$ python -q
>>> import numpy as np
>>> np.set_printoptions(suppress=True, linewidth=160)
>>> mat = np.load("arr.npy")
>>> print(mat)
[[ 0.2 -0.1  0.8 -1.1  2.  -1.2  0.3  0.2  0.2  1.4  0.2 -1.1  2.1  0.1]
 [-0.3 -0.1 -0.4  1.5 -1.1 -0.6  1.7  0.   0.7  1.4  0.9 -0.2 -2.3  0.7]
 [ 0.2 -0.2 -0.8  0.8  0.6  1.   0.3  1.  -0.5  0.2 -0.8  0.4  1.8  0.7]
 [-0.5  0.8  1.4  0.2  0.9  0.1 -1.1  0.9  0.1  0.5  0.2 -0.2  0.3  0.5]
 [ 0.9  0.   1.4  0.6  0.   0.1 -0.3  1.1 -0.6 -0.3 -0.7  1.4  1.2 -0.7]
 [ 0.8  0.7 -3.   0.1 -0.7  0.5  0.7 -1.1  0.6  0.6  1.8  0.7 -0.3 -1.6]
 [-0.4 -0.1  0.6 -0.4  0.1  2.3 -0.8  1.8  0.1  0.5  0.9 -2.   0.1  0.3]
 [ 1.4  0.3  0.   0.6 -0.8 -2.7  0.1 -2.2  1.5  0.4  0.7  1.2  0.1 -0.3]]
>>> print(round(float(np.linalg.norm(mat, 1)), 1), np.round(np.linalg.norm(mat, np.inf), 1))
8.5 13.2
>>> print(np.linalg.norm(mat, axis=1).argmax())
5
>>> print(round(float(np.linalg.norm(mat) ** 2 / np.linalg.norm(mat, 2) ** 2), 1))
2.6
>>> def softmax(z):
...     e = np.exp(z - z.max(axis=-1, keepdims=True))
...     return e / e.sum(axis=-1, keepdims=True)
... 
>>> print(np.round(softmax(10 * mat[0]), 1) + 0)
[0.  0.  0.  0.  0.3 0.  0.  0.  0.  0.  0.  0.  0.7 0. ]
>>> att = mat @ mat.T / np.sqrt(14)
>>> print(np.round(softmax(att + np.triu(np.full(att.shape, -np.inf), 1)), 1) + 0)
[[1.  0.  0.  0.  0.  0.  0.  0. ]
 [0.  1.  0.  0.  0.  0.  0.  0. ]
 [0.1 0.  0.8 0.  0.  0.  0.  0. ]
 [0.3 0.1 0.1 0.5 0.  0.  0.  0. ]
 [0.1 0.  0.1 0.1 0.7 0.  0.  0. ]
 [0.  0.  0.  0.  0.  1.  0.  0. ]
 [0.  0.  0.  0.1 0.  0.  0.9 0. ]
 [0.  0.  0.  0.  0.  0.  0.  0.9]]
>>> print(np.round(softmax(att), 1) + 0)
[[0.9 0.  0.  0.  0.  0.  0.  0. ]
 [0.  0.9 0.  0.  0.  0.  0.  0. ]
 [0.1 0.  0.5 0.1 0.1 0.  0.1 0. ]
 [0.2 0.  0.1 0.3 0.1 0.  0.2 0. ]
 [0.1 0.  0.1 0.1 0.6 0.  0.  0. ]
 [0.  0.  0.  0.  0.  0.9 0.  0. ]
 [0.  0.  0.  0.1 0.  0.  0.9 0. ]
 [0.  0.  0.  0.  0.  0.  0.  0.9]]
>>> print(np.round(softmax(att)[0] @ mat, 1))
[ 0.2 -0.1  0.8 -0.9  1.8 -1.   0.2  0.3  0.2  1.3  0.2 -0.9  1.9  0.1]
>>> print(mat.ravel(order="F"))
[ 0.2 -0.3  0.2 -0.5  0.9  0.8 -0.4  1.4 -0.1 -0.1 -0.2  0.8  0.   0.7 -0.1  0.3  0.8 -0.4 -0.8  1.4  1.4 -3.   0.6  0.  -1.1  1.5  0.8  0.2  0.6  0.1 -0.4
  0.6  2.  -1.1  0.6  0.9  0.  -0.7  0.1 -0.8 -1.2 -0.6  1.   0.1  0.1  0.5  2.3 -2.7  0.3  1.7  0.3 -1.1 -0.3  0.7 -0.8  0.1  0.2  0.   1.   0.9  1.1 -1.1
  1.8 -2.2  0.2  0.7 -0.5  0.1 -0.6  0.6  0.1  1.5  1.4  1.4  0.2  0.5 -0.3  0.6  0.5  0.4  0.2  0.9 -0.8  0.2 -0.7  1.8  0.9  0.7 -1.1 -0.2  0.4 -0.2  1.4
  0.7 -2.   1.2  2.1 -2.3  1.8  0.3  1.2 -0.3  0.1  0.1  0.1  0.7  0.7  0.5 -0.7 -1.6  0.3 -0.3]
>>> mat.reshape(8, 15)
Traceback (most recent call last):
  File "<python-input-14>", line 1, in <module>
    mat.reshape(8, 15)
    ~~~~~~~~~~~^^^^^^^
ValueError: cannot reshape array of size 112 into shape (8,15)
>>> t3 = mat.reshape(8, 2, -1)
>>> print(np.swapaxes(t3, 1, 2)[5])
[[ 0.8 -1.1]
 [ 0.7  0.6]
 [-3.   0.6]
 [ 0.1  1.8]
 [-0.7  0.7]
 [ 0.5 -0.3]
 [ 0.7 -1.6]]
>>> print(t3[:, 0])
[[ 0.2 -0.1  0.8 -1.1  2.  -1.2  0.3]
 [-0.3 -0.1 -0.4  1.5 -1.1 -0.6  1.7]
 [ 0.2 -0.2 -0.8  0.8  0.6  1.   0.3]
 [-0.5  0.8  1.4  0.2  0.9  0.1 -1.1]
 [ 0.9  0.   1.4  0.6  0.   0.1 -0.3]
 [ 0.8  0.7 -3.   0.1 -0.7  0.5  0.7]
 [-0.4 -0.1  0.6 -0.4  0.1  2.3 -0.8]
 [ 1.4  0.3  0.   0.6 -0.8 -2.7  0.1]]
>>> print(t3.transpose(1, 0, 2))
[[[ 0.2 -0.1  0.8 -1.1  2.  -1.2  0.3]
  [-0.3 -0.1 -0.4  1.5 -1.1 -0.6  1.7]
  [ 0.2 -0.2 -0.8  0.8  0.6  1.   0.3]
  [-0.5  0.8  1.4  0.2  0.9  0.1 -1.1]
  [ 0.9  0.   1.4  0.6  0.   0.1 -0.3]
  [ 0.8  0.7 -3.   0.1 -0.7  0.5  0.7]
  [-0.4 -0.1  0.6 -0.4  0.1  2.3 -0.8]
  [ 1.4  0.3  0.   0.6 -0.8 -2.7  0.1]]

 [[ 0.2  0.2  1.4  0.2 -1.1  2.1  0.1]
  [ 0.   0.7  1.4  0.9 -0.2 -2.3  0.7]
  [ 1.  -0.5  0.2 -0.8  0.4  1.8  0.7]
  [ 0.9  0.1  0.5  0.2 -0.2  0.3  0.5]
  [ 1.1 -0.6 -0.3 -0.7  1.4  1.2 -0.7]
  [-1.1  0.6  0.6  1.8  0.7 -0.3 -1.6]
  [ 1.8  0.1  0.5  0.9 -2.   0.1  0.3]
  [-2.2  1.5  0.4  0.7  1.2  0.1 -0.3]]]
>>> print(np.einsum("ihd,jhd->hij", t3, t3).shape)
(2, 8, 8)
>>> u, g = mat[6], mat[4]
>>> print(round(float(u @ g), 1))
-1.0
>>> p = (u @ g) / (u @ u) * u
>>> print(np.linalg.matrix_rank(np.outer(u, g)))
1
>>> print(round(float((g - p) @ u), 1))
-0.0
>>> print(round(np.linalg.norm(u + g) ** 2 + np.linalg.norm(u - g) ** 2, 1))
48.6
>>> M = np.load("sample17.npy")
>>> print(M)
[[-2 -2  2  1 -2]
 [ 1  1  3  0 -1]
 [ 2  3  0  1 -2]
 [ 1  0 -1 -1 -2]
 [ 2 -3 -3  1  1]]
>>> out = M / np.linalg.norm(M, axis=1, keepdims=True)
>>> gram = out @ out.T
>>> print(np.argwhere(np.triu(np.abs(gram) > 0.95, 1)))
[]
>>> print((np.abs(gram) > 0.9).astype(int))
[[1 0 0 0 0]
 [0 1 0 0 0]
 [0 0 1 0 0]
 [0 0 0 1 0]
 [0 0 0 0 1]]
>>> print(np.round(np.degrees(np.arccos(np.clip(gram[2, 1], -1, 1))), 1))
61.6
>>> print((gram - 2 * np.eye(5)).round(6).argmax(axis=1))
[1 2 1 2 3]
>>> print(gram.round(1) + 0)
[[ 1.   0.3 -0.3 -0.1 -0.2]
 [ 0.3  1.   0.5  0.  -0.6]
 [-0.3  0.5  1.   0.4 -0.3]
 [-0.1  0.   0.4  1.   0.2]
 [-0.2 -0.6 -0.3  0.2  1. ]]
>>> print(np.round(np.linalg.norm(out, axis=1), 1))
[1. 1. 1. 1. 1.]
>>> out = M[0, 0] * M[1:] - np.outer(M[1:, 0], M[0])
>>> print(out)
[[ 0  0 -8 -1  4]
 [ 0 -2 -4 -4  8]
 [ 0  2  0  1  6]
 [ 0 10  2 -4  2]]
>>> print(np.linalg.matrix_rank(out), np.linalg.matrix_rank(M))
4 5
>>> print(M[:, 0] / M[0, 0])
[ 1.  -0.5 -1.  -0.5 -1. ]
>>> print(np.flatnonzero(~out.round(6).any(axis=1)))
[]
>>> left, sigma, vt = np.linalg.svd(out, full_matrices=False)
>>> print(np.abs(left[:, 0]).round(6).argmax())
1
>>> print(np.round(sigma / sigma[0], 1))
[1.  0.9 0.4 0.3]
>>> print(np.round(left.T @ left, 1) + 0)
[[1. 0. 0. 0.]
 [0. 1. 0. 0.]
 [0. 0. 1. 0.]
 [0. 0. 0. 1.]]
>>> print(np.round(np.abs(vt[0]), 1) + 0)
[0.  0.1 0.5 0.3 0.8]
>>> print(np.round(np.cumsum(sigma ** 2) / np.sum(sigma ** 2), 1))
[0.5 0.9 1.  1. ]
>>> print(left.shape, sigma.shape, vt.shape)
(4, 4) (4,) (4, 5)
>>> print((sigma > 1e-8).sum())
4
>>> print(np.round(vt @ vt.T, 1) + 0)
[[1. 0. 0. 0.]
 [0. 1. 0. 0.]
 [0. 0. 1. 0.]
 [0. 0. 0. 1.]]
>>> rng = np.random.default_rng(446555)
>>> out = M + rng.integers(-2, 3, (5, 3)) @ rng.integers(-2, 3, (3, 5))
>>> print(out)
[[-8  0  2  0 -6]
 [-5 -3  5 -4 -3]
 [ 7  3 -1  4  0]
 [-3  6 -3  2 -7]
 [-4 -3 -5  7 -7]]
>>> print(out - M)
[[-6  2  0 -1 -4]
 [-6 -4  2 -4 -2]
 [ 5  0 -1  3  2]
 [-4  6 -2  3 -5]
 [-6  0 -2  6 -8]]
>>> print(np.linalg.matrix_rank(out - M, tol=1e-8))
3
>>> m1 = np.loadtxt("block9.csv", delimiter=",")
>>> print(m1)
[[ 1.  0.  0.  0.  0.  0.  0.  0.  0.  0.  0.  0.]
 [ 0.  1.  0.  0.  0.  0.  0.  0.  0.  0.  0.  0.]
 [ 0.  0.  1.  0.  0.  0.  0.  0.  0.  0.  0.  0.]
 [ 0.  0.  0. -1.  0.  0.  0.  0.  0.  0.  0.  0.]
 [ 0.  0.  0.  0.  1.  0.  0.  0.  0.  0.  0.  0.]
 [ 0.  0.  0.  0.  0.  1.  0.  0.  0.  0.  0.  0.]
 [ 0.  0.  0.  0.  0.  0.  1.  0.  0.  0.  0.  0.]
 [ 0.  0.  0.  0.  0.  0.  0.  1.  0.  0.  0.  0.]
 [ 0.  0.  0.  0.  0.  0.  0.  0. -1.  0.  0.  0.]
 [ 0.  0.  0.  0.  0.  0.  0.  0.  0.  1.  0.  0.]
 [ 0.  0.  0.  0.  0.  0.  0.  0.  0.  0.  1.  0.]
 [ 0.  0.  0.  0.  0.  0.  0.  0.  0.  0.  0.  1.]]
>>> print(round(float(np.linalg.norm(m1[5] - m1[8])), 1))
1.4
>>> print(np.round(np.linalg.norm(m1, 1), 1), round(np.linalg.norm(m1, np.inf), 1))
1.0 1.0
>>> print(round(np.linalg.norm(m1, 2), 1))
1.0
>>> print(m1[5] @ m1[8])
0.0
>>> print(np.linalg.norm(m1, axis=1).argmax())
0
>>> print(np.round(np.linalg.norm(m1, axis=0), 1))
[1. 1. 1. 1. 1. 1. 1. 1. 1. 1. 1. 1.]
>>> print(np.round(np.linalg.norm(m1, axis=1), 1))
[1. 1. 1. 1. 1. 1. 1. 1. 1. 1. 1. 1.]
>>> print(round(np.linalg.norm(m1[5], 1), 1), round(np.linalg.norm(m1[5], np.inf), 1))
1.0 1.0
